% python3 -q
>>> import numpy as np
>>> np.set_printoptions(precision=1, suppress=True, linewidth=140)
>>> X = np.loadtxt("w.csv", delimiter=",")
>>> X.round(1) + 0
array([[-0.2, -0.2,  0.8,  0.2, -0.3, -0.4],
       [ 0. , -0.3,  0.4, -0.5,  0.6,  0.4],
       [-0.5,  0.1,  0.1, -0.2, -0.5,  0.6],
       [ 0.6, -0.4, -0.1, -0.4, -0.5,  0. ],
       [-0.1, -0.7, -0.2,  0.6,  0. ,  0.3],
       [ 0.6,  0.3,  0.4,  0.4,  0. ,  0.5]])
>>> # orthonormal columns
>>> B = X / np.linalg.norm(X, axis=1, keepdims=True)
>>> cov = B @ B.T
>>> np.linalg.norm(B, axis=1)
array([1., 1., 1., 1., 1., 1.])
>>> (cov - 2 * np.eye(6)).round(6).argmax(axis=1)
array([1, 0, 0, 0, 0, 0])
>>> J = np.load("test16.npy")
>>> J
array([[ 1. , -1.7, -3.1, -2.3],
       [-1.1,  1.1, -0.3,  0.4],
       [ 0.1,  0.7,  2. ,  1.4],
       [ 0.6, -0.9, -0.5,  1.3],
       [ 2.9, -0.1,  2.8, -2. ],
       [-0.1, -1.8, -3.2, -1.6],
       [ 4. , -0.7,  3.5,  2.3],
       [-0.2, -0.1, -1.3,  0.3],
       [ 3.8,  1.9,  4.4,  1.9],
       [-7.9,  3.8,  0.7, -2.3],
       [-4.1,  1.2, -1.9, -3.4],
       [-4. , -2.2, -5.7, -5.4],
       [ 2.4, -0.9,  0.5,  2.7],
       [ 3.4, -0.7,  1.9,  0.9],
       [-6.3,  3.1, -0.9, -2.8],
       [-0.2,  0.6, -0.2, -0.9],
       [ 0.9,  0.1,  1. ,  1.4],
       [ 0.6, -1.9, -2.3, -2. ],
       [-1.5,  1.6, -0.3, -3. ],
       [ 0.4,  0.8,  1.7,  0.6],
       [ 4. , -2. , -0.2,  0.7],
       [ 4.8, -3.4, -1.9,  0.7],
       [-2.2,  0.2, -0.1, -0.3],
       [-2.8,  0.5, -2.5, -2.9]])
>>> vec = np.array([7, 0, 9, 2])
>>> target = J @ vec
>>> np.round(np.linalg.solve(J.T @ J, J.T @ target), 1) + 0
array([7., 0., 9., 2.])
>>> np.round(np.linalg.pinv(J) @ J, 1) + 0
array([[1., 0., 0., 0.],
       [0., 1., 0., 0.],
       [0., 0., 1., 0.],
       [0., 0., 0., 1.]])
>>> np.round(np.linalg.lstsq(J, target)[0], 1) + 0
array([7., 0., 9., 2.])
>>> rng = np.random.default_rng(78)
>>> target = target + 0.3 * rng.normal(size=24)
>>> target
array([-25.7,  -9.5,  21.4,   2. ,  41.7, -32.8,  64.1, -12.3,  70.8, -53.7, -52.4, -89.8,  26.8,  43. , -57.3,  -4.7,  18.3, -20.1, -19.1,
        19.5,  27.7,  18.1, -16.9, -47.5])
>>> coef, *_ = np.linalg.lstsq(J, target)
>>> np.round(J.T @ (target - J @ coef), 1) + 0
array([0., 0., 0., 0.])
>>> [round(float(np.linalg.norm(np.linalg.solve(J.T @ J + lam * np.eye(4), J.T @ target))), 2) for lam in (0, 1, 10, 100)]
[11.59, 11.47, 10.81, 8.13]
>>> hat = J @ np.linalg.solve(J.T @ J, J.T)
>>> np.linalg.matrix_rank(np.eye(24) - hat)
np.int64(20)
>>> hat @ J[:, 3]
array([-2.3,  0.4,  1.4,  1.3, -2. , -1.6,  2.3,  0.3,  1.9, -2.3, -3.4, -5.4,  2.7,  0.9, -2.8, -0.9,  1.4, -2. , -3. ,  0.6,  0.7,  0.7,
       -0.3, -2.9])
>>> np.allclose(hat @ hat, hat)
True
>>> np.round(np.linalg.eigvalsh(hat), 1) + 0
array([0., 0., 0., 0., 0., 0., 0., 0., 0., 0., 0., 0., 0., 0., 0., 0., 0., 0., 0., 0., 1., 1., 1., 1.])
>>> cov = np.cov(J, rowvar=False)
>>> np.argwhere(np.triu(np.abs(np.corrcoef(J.T)) > 0.8, 1))
array([], shape=(0, 2), dtype=int64)
>>> cov
array([[10.8, -3.4,  3.2,  4.7],
       [-3.4,  2.9,  1.6, -0.4],
       [ 3.2,  1.6,  5.4,  3.3],
       [ 4.7, -0.4,  3.3,  4.5]])
>>> round(float(np.corrcoef(J[:, 0], J[:, 2])[0, 1]), 1)
0.4
>>> cov.shape
(4, 4)
>>> np.linalg.eigvalsh(cov)[::-1]
array([15.7,  6.5,  1.2,  0.2])
>>> np.median(J, axis=0)
array([ 0.2,  0. , -0.2,  0. ])
>>> np.corrcoef(J.T)
array([[ 1. , -0.6,  0.4,  0.7],
       [-0.6,  1. ,  0.4, -0.1],
       [ 0.4,  0.4,  1. ,  0.7],
       [ 0.7, -0.1,  0.7,  1. ]])
>>> B = np.c_[J[:, :2] @ np.array([[-2, -3], [-5, 5]]), np.array([4, 1, 2, 2, 3, 0, 4, 3, 2, 1, 2, 1, 4, 5, 5, 1, 0, 5, 4, 0, 5, 2, 2, 3])]
>>> B
array([[  6.5, -11.5,   4. ],
       [ -3.3,   8.8,   1. ],
       [ -3.7,   3.2,   2. ],
       [  3.3,  -6.3,   2. ],
       [ -5.3,  -9.2,   3. ],
       [  9.2,  -8.7,   0. ],
       [ -4.5, -15.5,   4. ],
       [  0.9,   0.1,   3. ],
       [-17.1,  -1.9,   2. ],
       [ -3.2,  42.7,   1. ],
       [  2.2,  18.3,   2. ],
       [ 19. ,   1. ,   1. ],
       [ -0.3, -11.7,   4. ],
       [ -3.3, -13.7,   5. ],
       [ -2.9,  34.4,   5. ],
       [ -2.6,   3.6,   1. ],
       [ -2.3,  -2.2,   0. ],
       [  8.3, -11.3,   5. ],
       [ -5. ,  12.5,   4. ],
       [ -4.8,   2.8,   0. ],
       [  2. , -22. ,   5. ],
       [  7.4, -31.4,   2. ],
       [  3.4,   7.6,   2. ],
       [  3.1,  10.9,   3. ]])
>>> np.linalg.norm(np.linalg.qr(J)[0].T @ B, axis=0) ** 2 / ((B ** 2).sum(axis=0) + 1e-12)
array([1. , 1. , 0.2])
>>> np.round(np.linalg.norm(B - J @ np.linalg.lstsq(J, B)[0], axis=0), 1) + 0
array([ 0. ,  0. , 13.2])
>>> np.linalg.matrix_rank(np.c_[J, B])
np.int64(5)
>>> np.round(np.linalg.lstsq(J, B[:, 0])[0], 1) + 0
array([-2., -5.,  0.,  0.])
>>> np.linalg.matrix_rank(B)
np.int64(3)
>>> dist = np.linalg.norm(J[:, None] - J[None], axis=-1)
>>> dist.shape
(24, 24)
>>> np.linalg.norm(J - J.mean(axis=0), axis=1)
array([3.9, 1.8, 3.1, 2.2, 4.5, 3.6, 6.3, 1.4, 6.8, 8.9, 5.3, 8.5, 4.3, 4.4, 7.3, 0.7, 2.5, 3.2, 3.2, 2.5, 4.7, 6.3, 2.2, 4.3])
>>> dist[10]
array([ 6.1,  5.1,  7.5,  7.1,  8.6,  5.5, 11.4,  5.6, 11.4,  5.4,  0. ,  5.5,  9.5,  9.6,  3.1,  5. ,  7.6,  5.8,  3.1,  7. ,  9.8, 10.8,
        4.2,  1.7])
>>> np.unravel_index(dist.round(6).argmax(), dist.shape)
(np.int64(8), np.int64(11))
>>> dist.mean(axis=1).argmax()
np.int64(9)
>>> (dist + 1e9 * np.eye(24)).round(6).argmin(axis=1)
array([17, 22, 19,  7, 13, 17, 13,  3,  6, 14, 23, 23, 16,  6,  9,  1, 19,  0, 15,  2, 21, 20,  1, 10])
